$ python3 -q
>>> import numpy as np
>>> np.set_printoptions(suppress=True, linewidth=160)
>>> rnd = lambda a: np.round(a, 1) + 0
>>> m1 = np.array([[-1.0, 0.0, 0.0], [0.0, 0.0, 3.0], [0.0, 3.0, 3.0]])
>>> (m1 != 0).astype(int)
array([[1, 0, 0],
       [0, 0, 1],
       [0, 1, 1]])
>>> rnd(np.sort(np.linalg.eigvals(m1).real))
array([-1.9, -1. ,  4.9])
>>> m1 @ m1
array([[ 1.,  0.,  0.],
       [ 0.,  9.,  9.],
       [ 0.,  9., 18.]])
>>> ev, V = np.linalg.eigh(m1)
>>> x = np.array([-2, 2, 1])
>>> np.abs(m1).sum(axis=1).max(), rnd(np.abs(ev).max())
(np.float64(6.0), np.float64(4.9))
>>> r0 = np.array([1, 0, 0])
>>> np.array([np.convolve(row, r0, "same") for row in m1])
array([[0., 0., 0.],
       [0., 3., 0.],
       [3., 3., 0.]])
>>> np.cross(m1[2, :3], m1[1, :3])
array([9., 0., 0.])
>>> ev, V = np.linalg.eigh(m1)
>>> rnd(ev.sum()), np.trace(m1)
(np.float64(2.0), np.float64(2.0))
>>> (ev > 1e-8).sum(), (ev < -1e-8).sum()
(np.int64(1), np.int64(2))
>>> rnd(np.linalg.svd(m1, compute_uv=False))
array([4.9, 1.9, 1. ])
>>> np.abs(V[:, -1]).round(6).argmax()
np.int64(2)
>>> rnd(np.linalg.eigvalsh(m1 @ m1))
array([ 1. ,  3.4, 23.6])
>>> rnd(ev)
array([-1.9, -1. ,  4.9])
>>> rnd(V.T @ m1 @ V)
array([[-1.9,  0. ,  0. ],
       [ 0. , -1. ,  0. ],
       [ 0. ,  0. ,  4.9]])
>>> rnd(V.T @ V)
array([[1., 0., 0.],
       [0., 1., 0.],
       [0., 0., 1.]])
>>> rnd(np.linalg.eigvalsh(m1 + 4 * np.eye(3)))
array([2.1, 3. , 8.9])
>>> rng = np.random.default_rng(99)
>>> feats = np.array([[0, 2, 0, 1], [0, 0, 0, 2], [0, 0, 2, 2], [2, 2, 1, 2]]) * (rng.random((4, 4)) < 0.3)
>>> feats
array([[0, 0, 0, 0],
       [0, 0, 0, 0],
       [0, 0, 0, 2],
       [0, 0, 1, 0]])
>>> np.abs(np.diag(np.linalg.qr(feats)[1])) > 1e-9
array([False, False,  True,  True])
>>> np.allclose(feats[:-1].T @ np.linalg.lstsq(feats[:-1].T, feats[-1])[0], feats[-1])
False
>>> rnd(np.trace(np.linalg.pinv(feats) @ feats))
np.float64(2.0)
>>> np.unique(feats.round(6), axis=0).shape
(3, 4)
>>> feats.reshape(-1, 2)
array([[0, 0],
       [0, 0],
       [0, 0],
       [0, 0],
       [0, 0],
       [0, 2],
       [0, 0],
       [1, 0]])
>>> feats.ravel(order="F")
array([0, 0, 0, 0, 0, 0, 0, 0, 0, 0, 0, 1, 0, 0, 2, 0])
>>> blk = feats.reshape(4, 2, -1)
>>> np.einsum("ihd,jhd->hij", blk, blk).shape
(2, 4, 4)
>>> np.einsum("ihd,ihd->ih", blk, blk)
array([[0, 0],
       [0, 0],
       [0, 4],
       [0, 1]])
>>> blk.transpose(1, 0, 2)
array([[[0, 0],
        [0, 0],
        [0, 0],
        [0, 0]],

       [[0, 0],
        [0, 0],
        [0, 2],
        [1, 0]]])
>>> blk = np.stack([feats, -1 * feats, feats[::-1]])
>>> blk.sum(axis=0)
array([[0, 0, 1, 0],
       [0, 0, 0, 2],
       [0, 0, 0, 0],
       [0, 0, 0, 0]])
>>> rnd(np.linalg.det(blk))
array([0., 0., 0.])
>>> blk.shape
(3, 4, 4)
>>> np.linalg.matrix_rank(blk)
array([2, 2, 2])
>>> rnd(np.linalg.norm(blk, axis=(1, 2)))
array([2.2, 2.2, 2.2])
>>> M = np.load("case3.npy")
>>> M
array([[-3, -2, -1],
       [ 0,  1,  2],
       [ 3,  4,  5],
       [ 6,  7,  8]])
>>> r = np.linalg.matrix_rank(M)
>>> r
np.int64(2)
>>> N = np.linalg.svd(M)[2][r:].T
>>> [int(np.linalg.matrix_rank(np.delete(M, i, axis=0))) for i in range(4)]
[2, 2, 2, 2]
>>> rnd(N[:, 0] / N[np.abs(N[:, 0]).round(6).argmax(), 0])
array([-0.5,  1. , -0.5])
>>> N.shape
(3, 1)
>>> np.allclose(M @ N, 0)
True
>>> x = np.array([3, 2, 4])
>>> M @ np.ones(3)
array([-6.,  3., 12., 21.])
>>> M @ np.eye(3)[0]
array([-3.,  0.,  3.,  6.])
>>> np.einsum("ij,j->i", M, x)
array([-17,  10,  37,  64])
>>> M @ x
array([-17,  10,  37,  64])
>>> M * x
array([[-9, -4, -4],
       [ 0,  2,  8],
       [ 9,  8, 20],
       [18, 14, 32]])
>>> [round(float(np.linalg.det(m1[:i, :i])), 2) + 0 for i in range(1, 4)]
[-1.0, 0.0, 9.0]
>>> rnd(np.linalg.norm(feats, 2) / np.linalg.norm(feats))
np.float64(0.9)
>>> other = M + rng.integers(-2, 3, (4, 2)) @ rng.integers(-2, 3, (2, 3))
>>> other
array([[-3, -7, -2],
       [-3,  2,  1],
       [ 2,  1,  4],
       [ 2, 10,  7]])
>>> rnd(np.linalg.svd(other - M, compute_uv=False))
array([7.1, 4.9, 0. ])
>>> np.abs(other - M).sum(axis=1)
array([6, 5, 5, 8])
>>> W0 = np.load("test2.npy")
>>> W0
array([[ 0.7, -0.2,  0.1, -0.4,  1.1, -1.2],
       [ 0.8, -0.4, -0.6,  1.1, -0.4, -1.1],
       [ 0.6,  0. , -0.3,  0.6,  1.1,  0.1]])
>>> other = np.array([[1, 0, 0], [1, 0, 1], [0, 3, 2], [2, 2, 2], [0, 1, 3], [0, 0, 3]])
>>> rnd(np.einsum("ij->j", W0))
array([ 2.1, -0.6, -0.8,  1.3,  1.8, -2.2])
>>> np.linalg.matrix_rank(W0 @ other)
np.int64(3)
>>> rnd(np.einsum("ik,kj->ij", W0, other))
array([[-0.3,  0.6, -1.1],
       [ 2.6,  0. , -3.9],
       [ 1.8,  1.4,  4.2]])
>>> W = np.array([[0, 0, 0, -1, -1, 1],
...     [-2, 1, -2, -1, 0, -2],
...     [-2, 0, -2, -2, -2, 1],
...     [-2, -1, -1, -1, -1, 1],
...     [0, 1, 1, -1, 1, -2],
...     [-2, 1, 2, 2, 2, 1]])
>>> coef = np.array([1, 2, 0, 0, 0, 0])
>>> hid = np.maximum(W0 @ W + coef, 0)
>>> rnd(hid)
array([[4.4, 2.1, 0. , 0. , 0. , 0. ],
       [3. , 0. , 0. , 0. , 0. , 1.8],
       [0.2, 2.6, 1.3, 0. , 0.7, 0. ]])
>>> cent = np.array([[1, 1, 4], [5, 3, 3], [5, 2, 3], [1, 1, 4], [2, 5, 4], [0, 0, 1]])
>>> W @ cent
array([[ -3,  -6,  -7],
       [ -8,  -4, -17],
       [-18, -18, -29],
       [-15, -13, -21],
       [ 11,   9,   4],
       [ 19,  17,  18]])
>>> (hid @ cent).round(6).argmax(axis=1)
array([2, 2, 0])
>>> other = W0 / np.linalg.norm(W0, axis=1, keepdims=True)
>>> gram = other @ other.T
>>> rnd(np.degrees(np.arccos(np.clip(gram[1, 0], -1, 1))))
np.float64(73.3)
>>> rnd(gram[1])
array([0.3, 1. , 0.3])
>>> (np.abs(gram) > 0.9).astype(int)
array([[1, 0, 0],
       [0, 1, 0],
       [0, 0, 1]])
>>> (gram - 2 * np.eye(3)).round(6).argmax(axis=1)
array([2, 0, 0])
>>> rnd(gram)
array([[1. , 0.3, 0.5],
       [0.3, 1. , 0.3],
       [0.5, 0.3, 1. ]])
